% python3 -q
>>> import numpy as np
>>> import numpy.linalg as la
>>> np.set_printoptions(suppress=True, linewidth=160)
>>> u = np.array([3, 0, 1])
>>> rng = np.random.default_rng(512477)
>>> m1 = np.outer(rng.normal(size=13), u) + 0.1 * rng.normal(size=(13, 3))
>>> m1.round(3)
array([[ 2.199,  0.137,  0.649],
       [ 1.269, -0.046,  0.336],
       [ 1.985, -0.097,  0.632],
       [-4.003,  0.098, -1.45 ],
       [-2.16 ,  0.017, -0.747],
       [-6.016, -0.002, -1.932],
       [-5.021, -0.063, -1.478],
       [-2.597, -0.018, -0.728],
       [-0.688, -0.005, -0.172],
       [-4.16 , -0.055, -1.421],
       [-3.184,  0.142, -1.143],
       [-6.072, -0.031, -1.987],
       [ 3.141,  0.015,  1.021]])
>>> G = np.cov(m1, rowvar=False)
>>> np.round(np.corrcoef(m1.T), 3)
array([[1.   , 0.064, 0.997],
       [0.064, 1.   , 0.021],
       [0.997, 0.021, 1.   ]])
>>> np.round(np.median(m1, axis=0), 3)
array([-2.597, -0.005, -0.747])
>>> np.round(la.eigvalsh(G)[::-1], 3)
array([11.456,  0.009,  0.003])
>>> G.shape
(3, 3)
>>> np.argsort(-m1.std(axis=0).round(6), kind="stable")
array([0, 2, 1])
>>> np.argwhere(np.triu(np.abs(np.corrcoef(m1.T)) > 0.8, 1))
array([[0, 2]])
>>> round(float(np.corrcoef(m1[:, 2], m1[:, 1])[0, 1]), 3)
0.021
>>> round(la.norm(m1, 1), 3), round(float(la.norm(m1, np.inf)), 3)
(np.float64(42.496), 8.09)
>>> np.round(la.norm(m1) ** 2 / la.norm(m1, 2) ** 2, 3)
np.float64(1.001)
>>> np.round(la.norm(m1[8], 1), 3), round(la.norm(m1[8], np.inf), 3)
(np.float64(0.865), np.float64(0.688))
>>> x = np.array([2, -2, 1])
>>> target = m1 @ x
>>> np.round(la.lstsq(m1, target)[0], 3)
array([ 2., -2.,  1.])
>>> np.round(la.solve(m1.T @ m1, m1.T @ target), 3)
array([ 2., -2.,  1.])
>>> try:
...     la.solve(m1, target)
... except la.LinAlgError as e:
...     print(repr(e))
... 
LinAlgError('Last 2 dimensions of the array must be square')
>>> target = target + 0.02 * rng.normal(size=13)
>>> target.round(3)
array([  4.768,   2.953,   4.814,  -9.646,  -5.108, -13.959, -11.411,  -5.863,  -1.557,  -9.664,  -7.789, -14.053,   7.272])
>>> coef, *_ = la.lstsq(m1, target)
>>> coef.round(3)
array([ 1.99 , -1.954,  1.031])
>>> dist = la.norm(m1[:, None] - m1[None], axis=-1)
>>> la.matrix_rank(dist ** 2)
np.int64(5)
>>> dist[:5, :5].round(3)
array([[0.   , 0.998, 0.318, 6.547, 4.578],
       [0.998, 0.   , 0.777, 5.568, 3.597],
       [0.318, 0.777, 0.   , 6.343, 4.37 ],
       [6.547, 5.568, 6.343, 0.   , 1.974],
       [4.578, 3.597, 4.37 , 1.974, 0.   ]])
>>> dist[7].round(3)
array([4.992, 4.01 , 4.781, 1.585, 0.439, 3.625, 2.537, 0.   , 1.989, 1.71 , 0.736, 3.696, 5.999])
>>> dist.shape
(13, 13)
>>> np.unravel_index(dist.round(6).argmax(), dist.shape)
(np.int64(11), np.int64(12))
>>> A = 5 * np.eye(4) + np.ones((4, 4))
>>> A
array([[6., 1., 1., 1.],
       [1., 6., 1., 1.],
       [1., 1., 6., 1.],
       [1., 1., 1., 6.]])
>>> ev, V = la.eigh(A)
>>> np.round(la.eigvalsh(A + -2 * np.eye(4)), 3)
array([3., 3., 3., 7.])
>>> ev.round(3)
array([5., 5., 5., 9.])
>>> np.round(V.T @ V, 3) + 0
array([[1., 0., 0., 0.],
       [0., 1., 0., 0.],
       [0., 0., 1., 0.],
       [0., 0., 0., 1.]])
>>> np.round(V.T @ A @ V, 3) + 0
array([[5., 0., 0., 0.],
       [0., 5., 0., 0.],
       [0., 0., 5., 0.],
       [0., 0., 0., 9.]])
>>> np.abs(V[:, -1]).round(6).argmax()
np.int64(0)
>>> np.round(V @ np.diag(ev) @ V.T, 3)
array([[6., 1., 1., 1.],
       [1., 6., 1., 1.],
       [1., 1., 6., 1.],
       [1., 1., 1., 6.]])
>>> ev.sum(), np.trace(A)
(np.float64(24.0), np.float64(24.0))
>>> basis = np.sign(np.array([[2, -1, -6], [-9, -4, -9], [2, 9, 3]]))
>>> other = (np.tril(basis, -1) + np.eye(3)) @ (np.triu(basis, 1) + np.eye(3))
>>> ev = np.array([0, 1, 1])
>>> X = np.rint(other * ev @ la.inv(other)) + 0
>>> X
array([[ 3.,  1., -2.],
       [-2.,  0.,  2.],
       [ 2.,  1., -1.]])
>>> O, R = la.qr(m1)
>>> round(float(np.trace(O @ O.T)), 3)
3.0
>>> np.round(O.T @ O, 3) + 0
array([[1., 0., 0.],
       [0., 1., 0.],
       [0., 0., 1.]])
>>> np.allclose(X, X.T)
False
>>> assert X == X.T
Traceback (most recent call last):
  File "<python-input-52>", line 1, in <module>
    assert X == X.T
           ^^^^^^^^
ValueError: The truth value of an array with more than one element is ambiguous. Use a.any() or a.all()
>>> np.allclose(X @ X.T, X.T @ X)
False
>>> (X + X.T) / 2
array([[ 3. , -0.5,  0. ],
       [-0.5,  0. ,  1.5],
       [ 0. ,  1.5, -1. ]])
>>> np.round(la.det(X), 3)
np.float64(-0.0)
>>> arr = np.loadtxt("x.csv", delimiter=",")
>>> arr
array([[1., 0., 0., 0.],
       [1., 1., 0., 0.],
       [2., 0., 1., 0.],
       [0., 1., 0., 1.]])
>>> x = np.array([0, 2, 0, 0])
>>> target = arr @ x
>>> target
array([0., 2., 0., 2.])
>>> np.round(la.solve(arr, 3 * target), 3)
array([ 0.,  6., -0.,  0.])
>>> np.round(la.solve(arr, target), 3)
array([ 0.,  2., -0.,  0.])
>>> np.round(la.solve(arr, arr[:, 0]), 3)
array([ 1.,  0., -0.,  0.])
>>> np.round(la.solve(arr.T, arr[3]), 3)
array([0., 0., 0., 1.])
>>> lab = rng.permutation(4)
>>> lab
array([0, 2, 1, 3])
>>> other = arr[lab][:, lab]
>>> np.round(np.sort(np.abs(la.eigvals(other))), 3)
array([1., 1., 1., 1.])
>>> np.round(la.det(other), 3), round(la.det(arr[lab]), 3)
(np.float64(1.0), np.float64(-1.0))
>>> np.trace(other)
np.float64(4.0)
>>> np.allclose(other, arr)
False
>>> K = np.loadtxt("w.csv", delimiter=",")
>>> K
array([[ 1.,  6.,  1.,  6.],
       [-7., -1., -7., -1.],
       [ 1.,  6.,  1.,  6.],
       [-7., -1., -7., -1.]])
>>> np.abs(np.diag(la.qr(K)[1])) > 1e-9
array([ True,  True, False, False])
>>> np.round(K @ la.pinv(K) @ K, 3)
array([[ 1.,  6.,  1.,  6.],
       [-7., -1., -7., -1.],
       [ 1.,  6.,  1.,  6.],
       [-7., -1., -7., -1.]])
>>> np.allclose(K[:-1].T @ la.lstsq(K[:-1].T, K[-1])[0], K[-1])
True
>>> round(float(np.trace(la.pinv(K) @ K)), 3)
2.0
>>> la.lstsq(K[:-1].T, K[-1])[2]
np.int32(2)
>>> U, sv, Vt = la.svd(K)
>>> np.argmax(sv[:-1] / (sv[1:] + 1e-6)) + 1
np.int64(2)
>>> other = U[:, :2] @ np.diag(sv[:2]) @ Vt[:2]
>>> other.round(3)
array([[ 1.,  6.,  1.,  6.],
       [-7., -1., -7., -1.],
       [ 1.,  6.,  1.,  6.],
       [-7., -1., -7., -1.]])
>>> la.matrix_rank(other)
np.int64(2)
>>> np.round(la.norm(K - other, 2), 3), round(sv[2], 3)
(np.float64(0.0), np.float64(0.0))
